$ python3 -q
>>> import numpy as np
>>> np.set_printoptions(suppress=True, linewidth=160)
>>> def rd(a):
...     return np.round(a, 2) + 0
... 
>>> X = np.loadtxt("x.csv", delimiter=",")
>>> print(rd(X))
[[-0.03  1.28 -2.13 -1.1 ]
 [ 1.28 -0.98  0.49  0.49]
 [-2.13  0.49  1.13  0.17]
 [-1.1   0.49  0.17 -0.12]]
>>> vals, vecs = np.linalg.eigh(X)
>>> print(rd(vals.sum()), rd(np.trace(X)))
0.0 0.0
>>> print(rd(np.linalg.eigvalsh(X + -1 * np.eye(4))))
[-4. -1. -1.  2.]
>>> print(rd(np.abs(vecs[:, -1])))
[0.64 0.08 0.72 0.25]
>>> print(rd(vals))
[-3.  0.  0.  3.]
>>> print(rd(np.linalg.eigvalsh(X @ X)))
[0. 0. 9. 9.]
>>> W0 = np.load("test17.npy")
>>> print(W0)
[[-1.5   1.4  -0.1 ]
 [ 0.5  -0.7  -1.1 ]
 [ 0.52 -0.7  -1.06]
 [-0.8  -0.4  -0.7 ]
 [ 0.   -0.8  -0.8 ]]
>>> other = W0 / np.sqrt((W0 ** 2).mean(axis=1, keepdims=True))
>>> print(np.linalg.matrix_rank(other) == np.linalg.matrix_rank(W0))
True
>>> print(rd(np.linalg.norm(other, axis=1)))
[1.73 1.73 1.73 1.73 1.73]
>>> print(np.linalg.matrix_rank(W0 - W0.mean(axis=1, keepdims=True)))
2
>>> print(rd(other[4]))
[ 0.   -1.22 -1.22]
>>> proj = W0 @ np.linalg.solve(W0.T @ W0, W0.T)
>>> print(np.linalg.matrix_rank(np.eye(5) - proj))
2
>>> print(rd(np.trace(proj)))
3.0
>>> print(rd(np.diag(proj)))
[0.97 0.49 0.47 0.74 0.34]
>>> print(np.allclose(proj @ proj, proj))
True
>>> print(rd(np.linalg.eigvalsh(proj)))
[0. 0. 1. 1. 1.]
>>> print(rd((np.eye(5) - proj) @ W0))
[[0. 0. 0.]
 [0. 0. 0.]
 [0. 0. 0.]
 [0. 0. 0.]
 [0. 0. 0.]]
>>> vec = np.array([3, -1, 1])
>>> y = W0 @ vec
>>> c, lr = np.zeros(3), 1 / np.linalg.norm(W0, 2) ** 2
>>> for i in range(250):
...     c -= lr * W0.T @ (W0 @ c - y)
...     if i % 50 == 0: print(i, round(np.linalg.norm(W0 @ c - y), 2))
... 
0 2.8
50 0.01
100 0.0
150 0.0
200 0.0
>>> print(rd(np.linalg.cond(W0)))
4.25
>>> other = np.c_[W0[:, :2] @ np.array([[5, 0], [1, 5]]), np.array([0, 1, 1, 0, -1])]
>>> print(rd(other))
[[-6.1  7.   0. ]
 [ 1.8 -3.5  1. ]
 [ 1.9 -3.5  1. ]
 [-4.4 -2.   0. ]
 [-0.8 -4.  -1. ]]
>>> print(rd(np.linalg.lstsq(W0, other[:, 0])[0]))
[5. 1. 0.]
>>> print(rd(np.linalg.norm(np.linalg.qr(W0)[0].T @ other, axis=0) ** 2 / ((other ** 2).sum(axis=0) + 1e-12)))
[1.   1.   0.59]
>>> feats = np.loadtxt("m.csv", delimiter=",")
>>> print(feats)
[[ 6.99  1.4   0.7 ]
 [-0.76 -0.2   1.1 ]
 [-0.44 -0.1  -0.5 ]
 [ 2.42  0.6   0.5 ]
 [-9.13 -1.8   0.1 ]
 [ 2.16  0.5   0.6 ]
 [-6.15 -1.2  -2.6 ]
 [ 2.26  0.4   0.8 ]
 [ 1.94  0.4   1.5 ]
 [-0.39  0.   -0.3 ]
 [ 1.8   0.4   0.7 ]
 [ 5.18  1.    0.1 ]
 [ 7.58  1.6   1.2 ]
 [-0.03  0.   -0.4 ]
 [ 1.62  0.5  -1.7 ]
 [ 1.65  0.3   0.6 ]
 [ 2.82  0.6   0.3 ]
 [-1.68 -0.4   0.7 ]
 [ 0.01  0.1  -0.1 ]
 [-7.06 -1.5  -1.6 ]
 [10.77  2.1   0.2 ]
 [ 4.55  0.9  -0.2 ]
 [ 1.38  0.3   0.6 ]
 [-2.25 -0.4   0.6 ]]
>>> proj = feats @ np.linalg.solve(feats.T @ feats, feats.T)
>>> print(rd(np.linalg.eigvalsh(proj)))
[0. 0. 0. 0. 0. 0. 0. 0. 0. 0. 0. 0. 0. 0. 0. 0. 0. 0. 0. 0. 0. 1. 1. 1.]
>>> print(rd(proj @ feats[:, 2]))
[ 0.7  1.1 -0.5  0.5  0.1  0.6 -2.6  0.8  1.5 -0.3  0.7  0.1  1.2 -0.4 -1.7  0.6  0.3  0.7 -0.1 -1.6  0.2 -0.2  0.6  0.6]
>>> print(rd(np.diag(proj)))
[0.1  0.09 0.02 0.15 0.26 0.07 0.32 0.05 0.12 0.06 0.04 0.09 0.19 0.01 0.44 0.02 0.03 0.08 0.1  0.23 0.35 0.07 0.02 0.09]
>>> print(np.linalg.cond(feats) > 100)
False
>>> print([round(float(x), 2) for x in np.linalg.svd(feats, compute_uv=False)[:3]])
[22.63, 4.1, 0.31]
>>> C2 = np.cov(feats, rowvar=False)
>>> print(np.argsort(-feats.std(axis=0).round(6), kind="stable"))
[0 2 1]
>>> print(rd(feats.std(axis=0)))
[4.38 0.88 0.94]
>>> other = np.c_[feats[:, :1] @ np.array([[1]]), np.array([3, 1, 1, 3, 2, 2, 2, 1, 3, 0, 2, 2, 0, 2, 2, 0, 0, 1, 3, 0, 0, 3, 0, 0])]
>>> print(other)
[[ 6.99  3.  ]
 [-0.76  1.  ]
 [-0.44  1.  ]
 [ 2.42  3.  ]
 [-9.13  2.  ]
 [ 2.16  2.  ]
 [-6.15  2.  ]
 [ 2.26  1.  ]
 [ 1.94  3.  ]
 [-0.39  0.  ]
 [ 1.8   2.  ]
 [ 5.18  2.  ]
 [ 7.58  0.  ]
 [-0.03  2.  ]
 [ 1.62  2.  ]
 [ 1.65  0.  ]
 [ 2.82  0.  ]
 [-1.68  1.  ]
 [ 0.01  3.  ]
 [-7.06  0.  ]
 [10.77  0.  ]
 [ 4.55  3.  ]
 [ 1.38  0.  ]
 [-2.25  0.  ]]
>>> print(rd(np.linalg.norm(np.linalg.qr(feats)[0].T @ other, axis=0) ** 2 / ((other ** 2).sum(axis=0) + 1e-12)))
[1.   0.18]
>>> print(rd(np.linalg.lstsq(feats, other[:, 0])[0]))
[1. 0. 0.]
>>> print(np.linalg.matrix_rank(np.c_[feats, other]))
4
>>> F = np.array([[4, 5, 6, 7, 8],
...     [9, 10, 11, 12, 13],
...     [14, 15, 16, 17, 18],
...     [19, 20, 21, 22, 23],
...     [24, 25, 26, 27, 28]])
>>> print(F)
[[ 4  5  6  7  8]
 [ 9 10 11 12 13]
 [14 15 16 17 18]
 [19 20 21 22 23]
 [24 25 26 27 28]]
>>> left, sig, Vh = np.linalg.svd(F)
>>> print(rd(sig))
[87.7   2.85  0.    0.    0.  ]
>>> other = left[:, :2] @ np.diag(sig[:2]) @ Vh[:2]
>>> print(rd(np.abs(F - other).max()))
0.0
>>> vec = np.array([1, 2, 1, 0, 1])
>>> print(F @ (2 * vec))
[ 56 106 156 206 256]
>>> print(F * vec)
[[ 4 10  6  0  8]
 [ 9 20 11  0 13]
 [14 30 16  0 18]
 [19 40 21  0 23]
 [24 50 26  0 28]]
>>> print(F @ np.eye(5)[2])
[ 6. 11. 16. 21. 26.]
>>> print(np.sign((F @ vec).round(6)))
[1 1 1 1 1]
>>> cent = np.array([[2, 2, 0], [1, 0, 0], [0, 1, 2]])
>>> rng = np.random.default_rng(57494)
>>> A = (rng.random((15, 3)) < 0.25) @ cent
>>> print(A)
[[0 0 0]
 [2 3 2]
 [2 2 0]
 [0 1 2]
 [0 0 0]
 [0 0 0]
 [0 0 0]
 [0 0 0]
 [0 0 0]
 [2 3 2]
 [2 2 0]
 [0 1 2]
 [1 0 0]
 [0 1 2]
 [2 2 0]]
>>> proj = A @ np.linalg.solve(A.T @ A, A.T)
>>> print(np.linalg.matrix_rank(np.eye(15) - proj))
12
>>> print(rd(np.linalg.eigvalsh(proj)))
[0. 0. 0. 0. 0. 0. 0. 0. 0. 0. 0. 0. 1. 1. 1.]
>>> print(rd(np.diag(proj)))
[0.   0.29 0.24 0.24 0.   0.   0.   0.   0.   0.29 0.24 0.24 1.   0.24 0.24]
>>> print(np.allclose(proj @ proj, proj))
True
>>> cent = np.array([[4, 4, -4, -3], [-2, -9, -7, -3], [-2, -7, 7, -8], [0, 0, -4, -9]])
>>> arr = (rng.random((16, 4)) < 0.25) @ cent
>>> print(arr)
[[ -2  -9  -7  -3]
 [ -2  -7   7  -8]
 [ -4 -16   0 -11]
 [ -2  -9 -11 -12]
 [  0   0   0   0]
 [  0   0  -4  -9]
 [  0   0   0   0]
 [ -2  -7   7  -8]
 [  4   4  -8 -12]
 [ -2  -7   7  -8]
 [  4   4  -4  -3]
 [ -2  -9  -7  -3]
 [ -2  -9  -7  -3]
 [ -4 -16   0 -11]
 [  0   0   0   0]
 [  2  -5 -11  -6]]
>>> Xs = A - A.mean(axis=0)
>>> vecs = np.linalg.svd(Xs)[2][:2]
>>> other = Xs - Xs @ vecs.T @ vecs
>>> print(np.linalg.norm(other, axis=1).round(6).argmax())
12
>>> print(rd(np.linalg.norm(other) / np.linalg.norm(Xs)))
0.09
>>> print(rd((Xs @ vecs.T).std(axis=0)))
[1.44 0.92]
>>> print(rd(np.diag(vecs.T @ vecs)))
[0.57 0.57 0.86]
>>> D = np.linalg.norm(arr[:, None] - arr[None], axis=-1)
>>> print(D.mean(axis=1).argmax())
8
>>> print(D.shape)
(16, 16)
>>> print(rd(D[10]))
[14.63 17.41 23.32 18.3   7.55  8.25  7.55 17.41  9.85 17.41  0.   14.63 14.63 23.32  7.55 11.96]
>>> print(np.flatnonzero(D[10] < D.mean() / 2))
[10]
>>> print(np.unravel_index(D.round(6).argmax(), D.shape))
(np.int64(2), np.int64(10))
>>> print(np.linalg.matrix_rank(D ** 2))
6
>>> print((D + 1e9 * np.eye(16)).round(6).argmin(axis=1))
[11  7 13 15  6  8  4  1  5  1  4  0  0  2  4  0]
>>> m1 = np.load("block1.npy")
>>> print(m1)
[[-0.9  1.   1. ]
 [ 4.   1.1  2. ]
 [-1.   1.   1.1]]
>>> vals, vecs = np.linalg.eig(m1)
>>> print(rd(np.sort(np.linalg.eigvals(m1 @ m1))))
[0.01 3.61 9.61]
>>> print(rd(m1 @ vecs[:, 0] - vals[0] * vecs[:, 0]))
[0. 0. 0.]
>>> print(rd(vals))
[-1.9  0.1  3.1]
>>> print(rd(np.sort(np.linalg.eigvals(m1.T))))
[-1.9  0.1  3.1]
>>> print(rd(np.prod(vals)))
-0.59
>>> O, vecs = np.linalg.qr(m1[:, :2])[0], np.linalg.qr(m1[:, 2:])[0]
>>> sig = np.linalg.svd(O.T @ vecs, compute_uv=False)
>>> print(rd(np.linalg.norm(O @ O.T - vecs @ vecs.T, 2)))
1.0
>>> print(rd(np.degrees(np.arccos(sig.clip(0, 1)))))
[1.9]
>>> print(rd(sig))
[1.]
